In [1]: import numpy as np

In [2]: from numpy import linalg as LA

In [3]: np.set_printoptions(precision=1, suppress=True, linewidth=140, legacy="1.25")

In [4]: J = np.tril(np.array([[-2, 6, 4], [-5, 6, -9], [5, 6, -4]]), -1) + np.eye(3, dtype=int)

In [5]: J
Out[5]: 
array([[ 1,  0,  0],
       [-5,  1,  0],
       [ 5,  6,  1]])

In [6]: # triangular, det is the product of the diagonal

In [7]: M2 = LA.invert(J)
---------------------------------------------------------------------------
AttributeError                            Traceback (most recent call last)
Cell In[7], line 1
----> 1 M2 = LA.invert(J)

AttributeError: module 'numpy.linalg' has no attribute 'invert'

In [8]: M2 = LA.inv(J)

In [9]: round(float(LA.cond(J)), 1)
Out[9]: 302.1

In [10]: J @ M2
Out[10]: 
array([[1., 0., 0.],
       [0., 1., 0.],
       [0., 0., 1.]])

In [11]: round(float(LA.det(J) * LA.det(M2)), 1)
Out[11]: 1.0

In [12]: np.argsort(-LA.norm(J, axis=0).round(6), kind="stable")[:3]
Out[12]: array([0, 1, 2])

In [13]: round(np.log10(LA.cond(J)))
Out[13]: 2

In [14]: [round(float(x), 1) for x in LA.svd(J, compute_uv=False)[:3]]
Out[14]: [8.4, 4.3, 0.0]

In [15]: np.round(np.abs(LA.svd(J)[2][-1]), 1) + 0
Out[15]: array([0. , 0.1, 1. ])

In [16]: E = np.load("data.npy")

In [17]: E
Out[17]: 
array([[ 3,  0, -2,  0],
       [ 0,  3,  0, -2],
       [-2,  0,  3,  0],
       [ 0, -2,  0,  3]])

In [18]: q, vecs = LA.qr(E[:, :1])[0], LA.qr(E[:, 1:])[0]

In [19]: sv = LA.svd(q.T @ vecs, compute_uv=False)

In [20]: (sv > 0.9).sum()
Out[20]: 1

In [21]: X = np.load("sample1.npy")

In [22]: X.round(1) + 0
Out[22]: 
array([[ 4.1,  2.4, -1.5],
       [-3. , -4. ,  0.4],
       [-4.3, -1.8,  1.8],
       [-1.2, -4.8, -0.8],
       [ 2.5,  4.3,  0. ],
       [-4.4, -1.6,  1.8],
       [-4.5, -0.7,  2.1],
       [ 4.4, -0.3, -2.4],
       [-3.2,  2.9,  2.5],
       [-4.2,  1. ,  2.5],
       [ 3.6, -2.3, -2.6]])

In [23]: # null space of dimension 1

In [24]: def softmax(z):
    ...:     e = np.exp(z - z.max(axis=-1, keepdims=True))
    ...:     return e / e.sum(axis=-1, keepdims=True)
    ...: 

In [25]: np.round(softmax(10 * X[8]), 1) + 0
Out[25]: array([0., 1., 0.])

In [26]: S = X @ X.T / np.sqrt(3)

In [27]: np.round(softmax(S), 1) + 0
Out[27]: 
array([[0.9, 0. , 0. , 0. , 0.1, 0. , 0. , 0.1, 0. , 0. , 0. ],
       [0. , 0.7, 0.1, 0.2, 0. , 0. , 0. , 0. , 0. , 0. , 0. ],
       [0. , 0. , 0.4, 0. , 0. , 0.3, 0.2, 0. , 0. , 0. , 0. ],
       [0. , 0.2, 0. , 0.8, 0. , 0. , 0. , 0. , 0. , 0. , 0. ],
       [0.1, 0. , 0. , 0. , 0.9, 0. , 0. , 0. , 0. , 0. , 0. ],
       [0. , 0. , 0.3, 0. , 0. , 0.3, 0.3, 0. , 0. , 0. , 0. ],
       [0. , 0. , 0.2, 0. , 0. , 0.3, 0.3, 0. , 0. , 0.1, 0. ],
       [0.1, 0. , 0. , 0. , 0. , 0. , 0. , 0.7, 0. , 0. , 0.2],
       [0. , 0. , 0. , 0. , 0. , 0. , 0. , 0. , 0.8, 0.2, 0. ],
       [0. , 0. , 0. , 0. , 0. , 0.1, 0.2, 0. , 0.1, 0.5, 0. ],
       [0. , 0. , 0. , 0. , 0. , 0. , 0. , 0.2, 0. , 0. , 0.8]])

In [28]: softmax(S).round(6).argmax(axis=1)
Out[28]: array([ 0,  1,  2,  3,  4,  5,  6,  7,  8,  9, 10])

In [29]: softmax(S)[8] @ X
Out[29]: array([-3.4,  2.5,  2.5])

In [30]: t3 = np.stack([J, 5 * J, J[::-1]])

In [31]: t3.sum(axis=0)
Out[31]: 
array([[ 11,   6,   1],
       [-35,   7,   0],
       [ 31,  36,   6]])

In [32]: LA.matrix_rank(t3)
Out[32]: array([3, 3, 3])

In [33]: np.einsum("bij,cij->bc", t3, t3)
Out[33]: 
array([[  89,  445,   36],
       [ 445, 2225,  180],
       [  36,  180,   89]])
